$ ipython --no-banner

In [1]: import numpy as np

In [2]: from numpy import linalg as LA

In [3]: np.set_printoptions(precision=3, suppress=True, linewidth=100)

In [4]: def tidy(a):
   ...:     return np.round(a, 3) + 0
   ...: 

In [5]: J = np.load("mat.npy")

In [6]: print(J)
[[ -4 -12  -2  -6]
 [ 12   0   6   0]
 [  6  18   1   3]
 [-18   0  -3   0]]

In [7]: out = J / LA.norm(J, axis=1, keepdims=True)

In [8]: C2 = out @ out.T

In [9]: print((np.abs(C2) > 0.9).astype(int))
[[1 0 1 0]
 [0 1 0 1]
 [1 0 1 0]
 [0 1 0 1]]

In [10]: print(tidy(C2))
[[ 1.    -0.316 -0.956  0.302]
 [-0.316  1.     0.302 -0.956]
 [-0.956  0.302  1.    -0.316]
 [ 0.302 -0.956 -0.316  1.   ]]

In [11]: print((C2 - 2 * np.eye(4)).round(6).argmax(axis=1))
[3 2 1 0]

In [12]: print(np.argwhere(np.triu(np.abs(C2) > 0.95, 1)))
[[0 2]
 [1 3]]

In [13]: rng = np.random.default_rng(3)

In [14]: lab = rng.permutation(4)

In [15]: out = J[:, lab] * rng.choice([-1, 1], 4)

In [16]: print(out)
[[  6  -2 -12  -4]
 [  0   6   0  12]
 [ -3   1  18   6]
 [  0  -3   0 -18]]

In [17]: U, _, Vh = LA.svd(J.T @ out)

In [18]: print(tidy(U @ Vh))
[[ 0.  0.  0.  1.]
 [ 0.  0.  1.  0.]
 [ 0.  1.  0.  0.]
 [-1.  0.  0.  0.]]

In [19]: feats = np.loadtxt("out8.csv", delimiter=",")

In [20]: print(tidy(feats))
[[ 0.219  0.427  0.857  0.186]
 [-0.595  0.068 -0.055  0.799]
 [-0.72  -0.263  0.421 -0.485]
 [-0.282  0.862 -0.292 -0.303]]

In [21]: lab = rng.permutation(4)

In [22]: print(lab)
[3 1 0 2]

In [23]: out = feats[lab][:, lab]

In [24]: print(tidy(np.trace(out)))
0.404

In [25]: print(tidy(np.sort(np.abs(LA.eigvals(out)))))
[1. 1. 1. 1.]

In [26]: print(tidy(np.diag(out)))
[-0.303  0.068  0.219  0.421]

In [27]: print(tidy(out))
[[-0.303  0.862 -0.282 -0.292]
 [ 0.799  0.068 -0.595 -0.055]
 [ 0.186  0.427  0.219  0.857]
 [-0.485 -0.263 -0.72   0.421]]
